$ python3 -q
>>> import numpy as np
>>> from numpy import linalg as LA
>>> np.set_printoptions(precision=2, suppress=True, linewidth=200)
>>> q, _ = LA.qr(np.array([[0.1, -0.4, 1.2], [0.9, 2.1, 0.6], [-1.7, -0.9, 1.2]]))
>>> W0 = q[:, :3]
>>> W0
array([[-0.05,  0.32,  0.94],
       [-0.47, -0.84,  0.26],
       [ 0.88, -0.43,  0.2 ]])
>>> # columns are unit length and at right angles
>>> proj = np.triu(np.array([[0, 0, 1], [-2, -2, 1], [-2, 1, 1]]), 1) + np.eye(3)
>>> out = proj @ W0 @ LA.inv(proj)
>>> out
array([[ 0.83, -0.1 ,  0.41],
       [ 0.42, -1.27,  1.31],
       [ 0.88, -0.43, -0.26]])
>>> round(float(np.trace(out)), 2), round(np.trace(W0), 2)
(-0.7, np.float64(-0.7))
>>> np.unravel_index(np.abs(W0).argmax(), W0.shape)
(np.int64(0), np.int64(2))
>>> np.count_nonzero(W0)
np.int64(9)
>>> np.diff(W0, axis=0)
array([[-0.42, -1.17, -0.68],
       [ 1.35,  0.42, -0.07]])
>>> W0.shape
(3, 3)
>>> vec = np.array([2, 4, 4])
>>> W0 * vec
array([[-0.1 ,  1.3 ,  3.78],
       [-0.93, -3.38,  1.05],
       [ 1.77, -1.71,  0.78]])
>>> W0 @ np.ones(3)
array([ 1.22, -1.05,  0.65])
>>> W0 @ vec
array([ 4.97, -3.26,  0.83])
>>> LA.norm(W0 @ vec) <= LA.norm(W0, 2) * LA.norm(vec) + 1e-9
np.True_
>>> W0 @ np.eye(3)[0]
array([-0.05, -0.47,  0.88])
>>> (W0 * vec).sum(axis=1)
array([ 4.97, -3.26,  0.83])
>>> np.sign((W0 @ vec).round(6))
array([ 1., -1.,  1.])
>>> np.einsum("ij,j->i", W0, vec)
array([ 4.97, -3.26,  0.83])
>>> W0 @ (2 * vec)
array([ 9.94, -6.51,  1.67])
>>> (W0 @ vec).argmax()
np.int64(0)
>>> LA.matrix_power(W0, 4)
array([[ 0.09, -0.66,  0.74],
       [ 0.54, -0.6 , -0.6 ],
       [ 0.84,  0.45,  0.3 ]])
>>> W0 @ W0
array([[ 0.69, -0.69,  0.22],
       [ 0.65,  0.45, -0.61],
       [ 0.33,  0.56,  0.76]])
>>> np.sort(np.abs(LA.eigvals(W0)))
array([1., 1., 1.])
>>> A = np.loadtxt("sample0.csv", delimiter=",")
>>> A
array([[-1.  ,  1.  ,  2.87,  0.94, -0.13,  5.81,  4.87, -2.  , -1.  ],
       [-1.  ,  1.  ,  1.26,  0.13, -1.74,  3.39,  3.26, -2.  , -1.  ],
       [-1.  ,  1.  ,  1.64,  0.32, -1.36,  3.96,  3.64, -2.  , -1.  ],
       [-1.  ,  1.  ,  3.61,  1.3 ,  0.61,  6.91,  5.61, -2.  , -1.  ],
       [-1.  ,  1.  ,  2.12,  0.56, -0.88,  4.68,  4.12, -2.  , -1.  ],
       [-1.  ,  1.  , -1.38, -1.19, -4.38, -0.57,  0.62, -2.  , -1.  ],
       [-1.  ,  1.  ,  0.23, -0.39, -2.77,  1.84,  2.23, -2.  , -1.  ],
       [-1.  ,  1.  ,  0.01, -0.5 , -2.99,  1.51,  2.01, -2.  , -1.  ],
       [-1.  ,  1.  , -0.4 , -0.7 , -3.4 ,  0.9 ,  1.6 , -2.  , -1.  ],
       [-1.  ,  1.  ,  3.45,  1.22,  0.45,  6.67,  5.45, -2.  , -1.  ],
       [-1.  ,  1.  ,  3.91,  1.46,  0.91,  7.37,  5.91, -2.  , -1.  ],
       [-1.  ,  1.  , -3.55, -2.28, -6.55, -3.83, -1.55, -2.  , -1.  ],
       [-1.  ,  1.  , -1.66, -1.33, -4.66, -0.99,  0.34, -2.  , -1.  ],
       [-1.  ,  1.  ,  0.41, -0.29, -2.59,  2.12,  2.41, -2.  , -1.  ],
       [-1.  ,  1.  , -0.21, -0.6 , -3.21,  1.19,  1.79, -2.  , -1.  ],
       [-1.  ,  1.  ,  2.4 ,  0.7 , -0.6 ,  5.1 ,  4.4 , -2.  , -1.  ],
       [-1.  ,  1.  ,  0.15, -0.42, -2.85,  1.73,  2.15, -2.  , -1.  ],
       [-1.  ,  1.  , -0.56, -0.78, -3.56,  0.66,  1.44, -2.  , -1.  ],
       [-1.  ,  1.  , -0.78, -0.89, -3.78,  0.34,  1.22, -2.  , -1.  ],
       [-1.  ,  1.  ,  1.36,  0.18, -1.64,  3.54,  3.36, -2.  , -1.  ],
       [-1.  ,  1.  ,  0.58, -0.21, -2.42,  2.37,  2.58, -2.  , -1.  ],
       [-1.  ,  1.  , -0.36, -0.68, -3.36,  0.96,  1.64, -2.  , -1.  ],
       [-1.  ,  1.  ,  0.13, -0.44, -2.87,  1.69,  2.13, -2.  , -1.  ],
       [-1.  ,  1.  , -0.74, -0.87, -3.74,  0.39,  1.26, -2.  , -1.  ]])
>>> # columns 0 and 8 are equal
>>> vec = np.array([-1, -2, -2, -2, 1, 1, -1, -2, 2])
>>> h = np.maximum(A @ vec, 0)
>>> np.tanh(A @ vec)
array([-1.  , -1.  , -1.  , -1.  , -1.  ,  0.52, -0.95, -0.91, -0.72, -1.  , -1.  ,  1.  ,  0.76, -0.97, -0.83, -1.  , -0.94, -0.58, -0.31, -1.  , -0.98, -0.74, -0.93, -0.37])
>>> np.maximum(A @ (3 * vec), 0)
array([ 0.  ,  0.  ,  0.  ,  0.  ,  0.  ,  1.71,  0.  ,  0.  ,  0.  ,  0.  ,  0.  , 11.49,  2.97,  0.  ,  0.  ,  0.  ,  0.  ,  0.  ,  0.  ,  0.  ,  0.  ,  0.  ,  0.  ,  0.  ])
>>> h
array([0.  , 0.  , 0.  , 0.  , 0.  , 0.57, 0.  , 0.  , 0.  , 0.  , 0.  , 3.83, 0.99, 0.  , 0.  , 0.  , 0.  , 0.  , 0.  , 0.  , 0.  , 0.  , 0.  , 0.  ])
>>> np.maximum(A @ vec, 0) - np.maximum(-A @ vec, 0)
array([-5.81, -3.39, -3.96, -6.91, -4.68,  0.57, -1.84, -1.51, -0.9 , -6.67, -7.37,  3.83,  0.99, -2.12, -1.19, -5.1 , -1.73, -0.66, -0.32, -3.54, -2.37, -0.96, -1.69, -0.39])
>>> np.flatnonzero(h > 1e-9)
array([ 5, 11, 12])
